$ ipython --no-banner

In [1]: import numpy as np

In [2]: import numpy.linalg as la

In [3]: np.set_printoptions(precision=2, suppress=True, linewidth=120, sign=" ")

In [4]: F = np.loadtxt("w.csv", delimiter=",")

In [5]: print(F)
[[ 2.  0.  2.  0.]
 [ 1.  2.  0.  0.]
 [ 2.  3.  3.  0.]
 [ 0.  0.  0. -1.]]

In [6]: # splits into 2 blocks

In [7]: rng = np.random.default_rng(805730)

In [8]: lab = rng.permutation(4)

In [9]: print(lab)
[ 3  2  0  1]

In [10]: M2 = F[lab][:, lab]

In [11]: print(np.sort(np.abs(la.eigvals(M2))))
[ 1.    1.41  1.41  5.  ]

In [12]: print(np.diag(M2))
[-1.  3.  2.  2.]

In [13]: print(np.trace(M2))
6.0

In [14]: print(M2)
[[-1.  0.  0.  0.]
 [ 0.  3.  2.  3.]
 [ 0.  2.  2.  0.]
 [ 0.  0.  1.  2.]]

In [15]: print(np.flatnonzero(la.matrix_power((F != 0) + (F.T != 0) + np.eye(4), 4)[0]))
[ 0  1  2]

In [16]: print((la.matrix_power((F != 0) + (F.T != 0) + np.eye(4), 4) > 0).astype(int))
[[ 1  1  1  0]
 [ 1  1  1  0]
 [ 1  1  1  0]
 [ 0  0  0  1]]

In [17]: print(round(la.det(F), 2))
-10.0

In [18]: print(np.sort(np.abs(la.eigvals(F))))
[ 1.    1.41  1.41  5.  ]

In [19]: print(np.allclose(F @ F.T, F.T @ F))
False

In [20]: print(np.allclose(F, F.T))
False

In [21]: F.inv()
Traceback (most recent call last):
  Cell In[21], line 1
    F.inv()
AttributeError: 'numpy.ndarray' object has no attribute 'inv'


In [22]: print(round(float(np.abs(la.eigvals(F)).max()), 2))
5.0

In [23]: print((F + F.T) / 2)
[[ 2.   0.5  2.   0. ]
 [ 0.5  2.   1.5  0. ]
 [ 2.   1.5  3.   0. ]
 [ 0.   0.   0.  -1. ]]

In [24]: print(np.trace(F))
6.0

In [25]: print((F - F.T) / 2)
[[ 0.  -0.5  0.   0. ]
 [ 0.5  0.  -1.5  0. ]
 [ 0.   1.5  0.   0. ]
 [ 0.   0.   0.   0. ]]

In [26]: M2 = F / la.norm(F, axis=1, keepdims=True)

In [27]: G = M2 @ M2.T

In [28]: print((np.abs(G) > 0.9).astype(int))
[[ 1  0  0  0]
 [ 0  1  0  0]
 [ 0  0  1  0]
 [ 0  0  0  1]]

In [29]: print((G - 2 * np.eye(4)).round(6).argmax(axis=1))
[ 2  2  1  0]

In [30]: print(la.norm(M2, axis=1))
[ 1.  1.  1.  1.]

In [31]: print(np.argwhere(np.triu(np.abs(G) > 0.95, 1)))
[]

In [32]: print(G)
[[ 1.    0.32  0.75  0.  ]
 [ 0.32  1.    0.76  0.  ]
 [ 0.75  0.76  1.    0.  ]
 [ 0.    0.    0.    1.  ]]

In [33]: print(np.abs(F).max())
3.0

In [34]: print(np.count_nonzero(F))
8

In [35]: print(F.sum(axis=0))
[ 5.  5.  5. -1.]

In [36]: print(F.mean(axis=0))
[ 1.25  1.25  1.25 -0.25]

In [37]: print(round(float(la.norm(F)), 2))
6.0

In [38]: print(F.sum(axis=1))
[ 4.  3.  8. -1.]

In [39]: K = np.loadtxt("layer10.csv", delimiter=",")

In [40]: print(K)
[[ 1.  0.  0.  2.  0.  0.  0.  0.  0.  1.  0.  0.]
 [ 0. -2. -2.  0.  1. -1.  1.  0. -1.  0.  0.  1.]
 [ 0. -2.  2.  0. -1. -2. -2. -1. -2.  0.  0. -2.]
 [ 1.  0.  0. -1.  0.  0.  0.  0.  0.  1.  0.  0.]
 [ 0.  2. -2.  0.  2. -2. -1.  2. -2.  0. -1.  2.]
 [ 0.  1.  0.  0.  0.  1. -1.  2. -1.  0.  2.  0.]
 [ 0. -1.  2.  0.  0.  1.  0.  0.  0.  0. -2.  2.]
 [ 0.  0. -1.  0.  2.  2. -1.  0.  2.  0.  0. -1.]
 [ 0.  0.  0.  0.  1. -2.  1. -2.  0.  0.  0. -1.]
 [ 1.  0.  0.  1.  0.  0.  0.  0.  0.  0.  0.  0.]
 [ 0. -1. -1.  0. -2.  1. -2.  0.  1.  0.  1.  2.]
 [ 0.  2.  0.  0.  0.  0.  1.  0.  0.  0.  1.  0.]]

In [41]: # 2 groups of indices that never mix

In [42]: vec = np.array([2, 1, 2, 0, 1, 3, 1, 1, 1, 3, 2, 3])

In [43]: y = K @ vec

In [44]: coef, lr = np.zeros(12), 1 / la.norm(K, 2) ** 2

In [45]: for i in range(300):
    ...:     coef -= lr * K.T @ (K @ coef - y)
    ...:     if i % 50 == 0: print(i, round(la.norm(K @ coef - y), 2))
    ...: 
0 10.01
50 0.73
100 0.27
150 0.17
200 0.13
250 0.11

In [46]: print(np.round(la.cond(K), 2))
32.93

In [47]: print(coef.round(2) + 0)
[ 2.03  1.09  1.86  0.    0.95  3.25  0.97  0.75  0.71  2.97  1.91  2.97]

In [48]: data = np.load("m.npy")

In [49]: print(data)
[[ 3.  1.  0.  0.  0.  0.  0.  0.]
 [ 0.  3.  1.  0.  0.  0.  0.  0.]
 [ 0.  0.  3.  1.  0.  0.  0.  0.]
 [ 0.  0.  0.  3.  1.  0.  0.  0.]
 [ 0.  0.  0.  0.  3.  1.  0.  0.]
 [ 0.  0.  0.  0.  0.  3.  1.  0.]
 [ 0.  0.  0.  0.  0.  0.  3.  1.]
 [ 0.  0.  0.  0.  0.  0.  0.  3.]]

In [50]: # triangular

In [51]: M2 = data + rng.integers(-2, 3, (8, 6)) @ rng.integers(-2, 3, (6, 8))

In [52]: print(M2)
[[ 0.  5.  1.  2. -3.  8.  6. -5.]
 [ 1.  0.  3. -2.  2. -3. -2.  5.]
 [-1.  6. -3.  4. -5. -3.  5.  1.]
 [ 5.  0. -2. -1.  2.  5.  5.  2.]
 [-1.  0. -2.  2.  1. -8. -2.  2.]
 [ 0. -6.  7. -3.  8.  8. -8.  0.]
 [ 4. -1. -4. -2. -1. -6.  6.  4.]
 [ 3. -6.  1. -6. 14.  2. -9.  6.]]

In [53]: print(np.round(la.svd(M2 - data, compute_uv=False), 2) + 0)
[ 27.91  17.79  12.27   6.     3.24   1.82   0.     0.  ]

In [54]: print(la.matrix_rank(M2 - data, tol=1e-8))
6

In [55]: print(M2 - data)
[[-3.  4.  1.  2. -3.  8.  6. -5.]
 [ 1. -3.  2. -2.  2. -3. -2.  5.]
 [-1.  6. -6.  3. -5. -3.  5.  1.]
 [ 5.  0. -2. -4.  1.  5.  5.  2.]
 [-1.  0. -2.  2. -2. -9. -2.  2.]
 [ 0. -6.  7. -3.  8.  5. -9.  0.]
 [ 4. -1. -4. -2. -1. -6.  3.  3.]
 [ 3. -6.  1. -6. 14.  2. -9.  3.]]

In [56]: print(np.allclose(M2, M2.T))
False

In [57]: print(la.matrix_power(M2, 3))
[[  13.   36.   45.   -6.  131.  227.   43.  -11.]
 [ -28.  -56.  -62.  -34.  238. -300. -299.  167.]
 [  79. -111.  -72. -212.  451.  -51. -137.   69.]
 [-315.    2.  133.  235.  164.    6. -419. -219.]
 [ 257.  -53. -194. -236.   18. -206.  262.  175.]
 [-328.   80.  214.  391. -152.   98. -427. -109.]
 [ 145.  -46. -181. -163.  -28. -279.  242.   37.]
 [-637.  228.  -10.  649. -203. -426. -740. -245.]]

In [58]: print(np.round(np.abs(la.eigvals(M2)).max(), 2))
7.65

In [59]: la.determinant(M2)
Traceback (most recent call last):
  Cell In[59], line 1
    la.determinant(M2)
AttributeError: module 'numpy.linalg' has no attribute 'determinant'


In [60]: print(np.sort(np.abs(la.eigvals(M2))))
[ 3.12  3.85  3.85  4.31  5.33  6.96  6.96  7.65]

In [61]: print(np.allclose(M2 @ M2.T, M2.T @ M2))
False

In [62]: print(np.trace(M2))
17.0

In [63]: M2 = data / la.norm(data, axis=1, keepdims=True)

In [64]: G = M2 @ M2.T

In [65]: print((G - 2 * np.eye(8)).round(6).argmax(axis=1))
[ 1  0  1  2  3  4  7  6]

In [66]: print(np.argwhere(np.triu(np.abs(G) > 0.95, 1)))
[]

In [67]: print(np.degrees(np.arccos(np.clip(G[1, 5], -1, 1))))
90.0

In [68]: print(round(la.det(data), 2))
6561.0

In [69]: print(np.round(np.abs(la.eigvals(data)).max(), 2))
3.0

In [70]: print((data + data.T) / 2)
[[ 3.   0.5  0.   0.   0.   0.   0.   0. ]
 [ 0.5  3.   0.5  0.   0.   0.   0.   0. ]
 [ 0.   0.5  3.   0.5  0.   0.   0.   0. ]
 [ 0.   0.   0.5  3.   0.5  0.   0.   0. ]
 [ 0.   0.   0.   0.5  3.   0.5  0.   0. ]
 [ 0.   0.   0.   0.   0.5  3.   0.5  0. ]
 [ 0.   0.   0.   0.   0.   0.5  3.   0.5]
 [ 0.   0.   0.   0.   0.   0.   0.5  3. ]]

In [71]: vec = np.array([6, 7, 2, 6, 6, 8, 6, 7])

In [72]: y = data @ vec

In [73]: coef, lr = np.zeros(8), 1 / la.norm(data, 2) ** 2

In [74]: for i in range(6):
    ...:     coef -= lr * data.T @ (data @ coef - y)
    ...:     if i % 1 == 0: print(i, round(la.norm(data @ coef - y), 2))
    ...: 
0 8.11
1 3.97
2 2.43
3 1.64
4 1.15
5 0.82

In [75]: print(coef)
[ 6.05  6.89  2.16  5.82  6.17  7.84  6.14  6.91]
